In [1]: import numpy as np

In [2]: np.set_printoptions(precision=2, suppress=True, linewidth=200, sign=" ")

In [3]: def rd(a):
   ...:     return np.round(a, 2) + 0
   ...: 

In [4]: cent = np.array([[2, 3, 1, 2], [0, 3, 2, 0]])

In [5]: X = np.repeat(cent, 28 // 2, axis=0)

In [6]: rng = np.random.default_rng(78859)

In [7]: X = X + 0.1 * rng.normal(size=X.shape)

In [8]: rd(X)
Out[8]: 
array([[ 2.  ,  3.11,  0.96,  2.05],
       [ 2.1 ,  2.85,  1.06,  2.02],
       [ 2.04,  2.99,  1.07,  1.99],
       [ 1.88,  2.87,  0.97,  2.03],
       [ 1.91,  3.05,  1.05,  2.03],
       [ 2.2 ,  2.93,  0.82,  2.04],
       [ 2.1 ,  3.08,  0.98,  1.95],
       [ 1.88,  2.87,  1.02,  2.08],
       [ 2.1 ,  2.96,  0.93,  1.96],
       [ 1.89,  2.99,  0.9 ,  1.85],
       [ 1.93,  3.11,  1.04,  1.87],
       [ 2.11,  2.9 ,  0.85,  2.12],
       [ 1.93,  3.01,  1.1 ,  2.1 ],
       [ 2.03,  2.86,  1.01,  1.96],
       [ 0.18,  2.93,  1.95, -0.03],
       [ 0.09,  2.84,  2.07,  0.05],
       [-0.14,  2.91,  1.91,  0.1 ],
       [-0.03,  2.97,  1.99, -0.07],
       [-0.01,  2.93,  2.11, -0.04],
       [ 0.  ,  2.82,  1.84,  0.03],
       [ 0.19,  2.94,  1.97, -0.01],
       [-0.07,  2.99,  1.85,  0.09],
       [-0.15,  3.15,  1.9 , -0.04],
       [-0.07,  3.16,  1.9 , -0.09],
       [-0.12,  2.86,  2.01,  0.07],
       [ 0.04,  3.02,  2.09, -0.05],
       [ 0.04,  3.  ,  2.11,  0.11],
       [ 0.  ,  2.88,  2.12,  0.01]])

In [9]: U, sv, Vt = np.linalg.svd(X)

In [10]: print(rd(sv))
[ 19.2    7.69   0.52   0.46]

In [11]: M2 = U[:, :2] @ np.diag(sv[:2]) @ Vt[:2]

In [12]: print(np.linalg.matrix_rank(M2))
2

In [13]: rd(np.abs(X - M2).max())
Out[13]: np.float64(0.17)

In [14]: print(np.linalg.matrix_rank(X, rtol=0.05))
2

In [15]: print(rd(np.linalg.norm(X - M2) / np.linalg.norm(X)))
0.03
